In [1]: import numpy as np

In [2]: np.set_printoptions(suppress=True, linewidth=140)

In [3]: data = np.loadtxt("dump.csv", delimiter=",")

In [4]: data
Out[4]: 
array([[ -1.,   0.,   0.,   4.],
       [  4.,  -4.,   2.,   0.],
       [  4., -10.,   3.,  -4.],
       [  7.,   7.,   1.,   7.],
       [  3.,  15.,  -2.,   5.],
       [  3.,  -4.,   2.,   4.],
       [  3.,  -1.,   1.,  -1.],
       [ -2.,   3.,  -1.,   3.]])

In [5]: np.abs(np.diag(np.linalg.qr(data)[1])) > 1e-9
Out[5]: array([ True,  True,  True, False])

In [6]: np.unique(data.round(6), axis=0).shape
Out[6]: (8, 4)

In [7]: np.round(data @ np.linalg.pinv(data) @ data, 1) + 0
Out[7]: 
array([[ -1.,   0.,   0.,   4.],
       [  4.,  -4.,   2.,   0.],
       [  4., -10.,   3.,  -4.],
       [  7.,   7.,   1.,   7.],
       [  3.,  15.,  -2.,   5.],
       [  3.,  -4.,   2.,   4.],
       [  3.,  -1.,   1.,  -1.],
       [ -2.,   3.,  -1.,   3.]])

In [8]: r = np.linalg.matrix_rank(data)

In [9]: r
Out[9]: np.int64(3)

In [10]: ns = np.linalg.svd(data)[2][r:].T

In [11]: [int(np.linalg.matrix_rank(data[:, :j + 1])) for j in range(4)]
Out[11]: [1, 2, 3, 3]

In [12]: np.linalg.matrix_rank(data.T @ data), np.linalg.matrix_rank(data @ data.T)
Out[12]: (np.int64(3), np.int64(3))

In [13]: print(np.round(data @ ns, 1) + 0)
[[0.]
 [0.]
 [0.]
 [0.]
 [0.]
 [0.]
 [0.]
 [0.]]

In [14]: ns.shape
Out[14]: (4, 1)

In [15]: [int(np.linalg.matrix_rank(data[:i])) for i in range(1, len(data) + 1)]
Out[15]: [1, 2, 3, 3, 3, 3, 3, 3]

In [16]: [int(np.linalg.matrix_rank(np.delete(data, i, axis=0))) for i in range(8)]
Out[16]: [3, 3, 3, 3, 3, 3, 3, 3]

In [17]: left, sig, VT = np.linalg.svd(data)

In [18]: np.argmax(sig[:-1] / (sig[1:] + 1e-6)) + 1
Out[18]: np.int64(3)

In [19]: M2 = left[:, :3] @ np.diag(sig[:3]) @ VT[:3]

In [20]: round(float(np.abs(data - M2).max()), 1)
Out[20]: 0.0

In [21]: t3 = np.stack([data, 4 * data, data[::-1]])

In [22]: (t3 @ data.T).shape
Out[22]: (3, 8, 8)

In [23]: np.linalg.matrix_rank(t3.reshape(3, -1))
Out[23]: np.int64(2)

In [24]: t3.sum(axis=0)
Out[24]: 
array([[ -7.,   3.,  -1.,  23.],
       [ 23., -21.,  11.,  -1.],
       [ 23., -54.,  17., -16.],
       [ 38.,  50.,   3.,  40.],
       [ 22.,  82.,  -9.,  32.],
       [ 19., -30.,  13.,  16.],
       [ 19.,  -9.,   7.,  -5.],
       [-11.,  15.,  -5.,  19.]])

In [25]: def softmax(z):
    ...:     e = np.exp(z - z.max(axis=-1, keepdims=True))
    ...:     return e / e.sum(axis=-1, keepdims=True)
    ...: 

In [26]: np.round(softmax(10 * data[2]), 1) + 0
Out[26]: array([1., 0., 0., 0.])

In [27]: scores = data @ data.T / np.sqrt(4)

In [28]: softmax(scores).round(6).argmax(axis=1)
Out[28]: array([3, 2, 2, 4, 4, 5, 2, 4])

In [29]: softmax(scores)[2] @ data
Out[29]: array([  4., -10.,   3.,  -4.])

In [30]: M = np.array([[-5.0, 0.4, 6.2, 3.4],
    ...:     [-14.9, -3.4, -0.2, -3.4],
    ...:     [-14.6, -3.7, -1.0, -4.1],
    ...:     [-6.2, 3.5, 5.5, 3.3],
    ...:     [-6.4, 2.3, 5.0, 3.9],
    ...:     [-16.7, -4.6, -0.9, -4.0],
    ...:     [10.5, -4.3, 0.7, 0.6],
    ...:     [-16.6, -3.4, -2.1, -3.9],
    ...:     [11.7, -5.1, 1.5, 3.6],
    ...:     [10.2, -6.3, 3.8, 1.6],
    ...:     [-16.8, -5.2, -1.2, -2.9],
    ...:     [-13.4, -5.3, -1.2, -4.0],
    ...:     [11.2, -4.8, 2.6, 1.1]])

In [31]: cen = M - M.mean(axis=0)

In [32]: left, sig, VT = np.linalg.svd(cen, full_matrices=False)

In [33]: sig.round(1)
Out[33]: array([42.2, 15.3,  3.6,  2.6])

In [34]: np.abs(VT[0]).argmax()
Out[34]: np.int64(0)

In [35]: np.round(sig ** 2 / (sig ** 2).sum(), 1) + 0
Out[35]: array([0.9, 0.1, 0. , 0. ])

In [36]: rng = np.random.default_rng(655)

In [37]: M2 = M + rng.integers(-2, 3, (13, 3)) @ rng.integers(-2, 3, (3, 4))

In [38]: M2.round(1)
Out[38]: 
array([[ -7. ,   1.4,   5.2,   2.4],
       [-22.9,  -3.4,  -6.2,  -4.4],
       [-17.6,  -2.7,  -2. ,  -7.1],
       [ -8.2,  -0.5,   1.5,   7.3],
       [-10.4,   6.3,   3. ,   2.9],
       [-24.7,  -2.6,  -6.9,  -4. ],
       [  3.5,  -1.3,  -4.3,   0.6],
       [-11.6,  -4.4,   0.9,  -1.9],
       [ 12.7,  -6.1,   2.5,   2.6],
       [  7.2,  -3.3,   2.8,  -0.4],
       [-20.8,  -6.2,  -4.2,  -3.9],
       [-12.4,  -6.3,  -0.2,  -5. ],
       [  4.2,  -3.8,  -2.4,   0.1]])

In [39]: print(np.round(np.linalg.svd(M2 - M, compute_uv=False), 1) + 0)
[22.   8.5  4.3  0. ]

In [40]: print(np.round(np.abs(M2 - M).sum(axis=1), 1))
[ 5. 15.  8. 14. 11. 16. 15. 11.  4.  9.  9.  4. 14.]

In [41]: mat = np.loadtxt("sample17.csv", delimiter=",")

In [42]: mat
Out[42]: 
array([[ 21.,   1.,   0.,   1.,   2.,   2.,   2.,   1.],
       [  2.,  22.,   0.,   0.,   1.,   1.,   0.,   0.],
       [  0.,   0., -38.,   2.,   0.,   0.,   1.,   2.],
       [  2.,   2.,   0., -58.,   1.,   1.,   1.,   2.],
       [  0.,   0.,   0.,   1., -39.,   1.,   0.,   1.],
       [  2.,   0.,   1.,   1.,   1., -18.,   2.,   2.],
       [  0.,   0.,   2.,   2.,   1.,   1., -59.,   0.],
       [  0.,   0.,   0.,   1.,   2.,   1.,   2., -59.]])

In [43]: z = rng.permutation(8)

In [44]: print(z)
[4 6 5 0 3 2 1 7]

In [45]: M2 = mat[z][:, z]

In [46]: np.allclose(M2, mat)
Out[46]: False

In [47]: np.round(np.sort(np.abs(np.linalg.eigvals(M2))), 1)
Out[47]: array([17.9, 20.1, 23.1, 37.9, 38.9, 56.3, 60.1, 60.1])

In [48]: x = np.array([2, 2, -2, -2, 1, 1, 2, 2])

In [49]: rhs = mat @ x

In [50]: rhs
Out[50]: array([  52.,   50.,   78.,  132.,  -38.,   -9., -124., -113.])

In [51]: np.round(np.linalg.solve(mat, rhs), 1)
Out[51]: array([ 2.,  2., -2., -2.,  1.,  1.,  2.,  2.])

In [52]: np.round(np.linalg.solve(mat, rhs + mat[:, 1]), 1)
Out[52]: array([ 2.,  3., -2., -2.,  1.,  1.,  2.,  2.])

In [53]: np.round(np.linalg.solve(mat, 2 * rhs), 1)
Out[53]: array([ 4.,  4., -4., -4.,  2.,  2.,  4.,  4.])

In [54]: J = np.load("run17.npy")

In [55]: J
Out[55]: 
array([[0, 0, 0, 0, 0, 0, 0, 0],
       [0, 0, 0, 0, 0, 1, 0, 1],
       [0, 0, 0, 0, 1, 1, 0, 1],
       [0, 0, 0, 0, 0, 1, 0, 0],
       [0, 0, 1, 0, 0, 1, 1, 0],
       [0, 1, 1, 1, 1, 0, 0, 0],
       [0, 0, 0, 0, 1, 0, 0, 0],
       [0, 1, 1, 0, 0, 0, 0, 0]])

In [56]: left, sig, VT = np.linalg.svd(J)

In [57]: V = VT[:(sig > 1e-8).sum()]

In [58]: x = J[4] + 2 * J[2] + rng.integers(2) * np.eye(8)[7]

In [59]: print(x)
[0. 0. 1. 0. 2. 3. 1. 3.]

In [60]: round(np.linalg.norm(x - V.T @ V @ x), 1)
Out[60]: np.float64(0.0)

In [61]: np.linalg.matrix_rank(np.vstack([J, x]))
Out[61]: np.int64(6)

In [62]: np.round(np.diag(V.T @ V), 1)
Out[62]: array([0. , 0.7, 0.7, 1. , 1. , 1. , 0.7, 1. ])

In [63]: np.allclose(V.T @ V @ x, x)
Out[63]: True
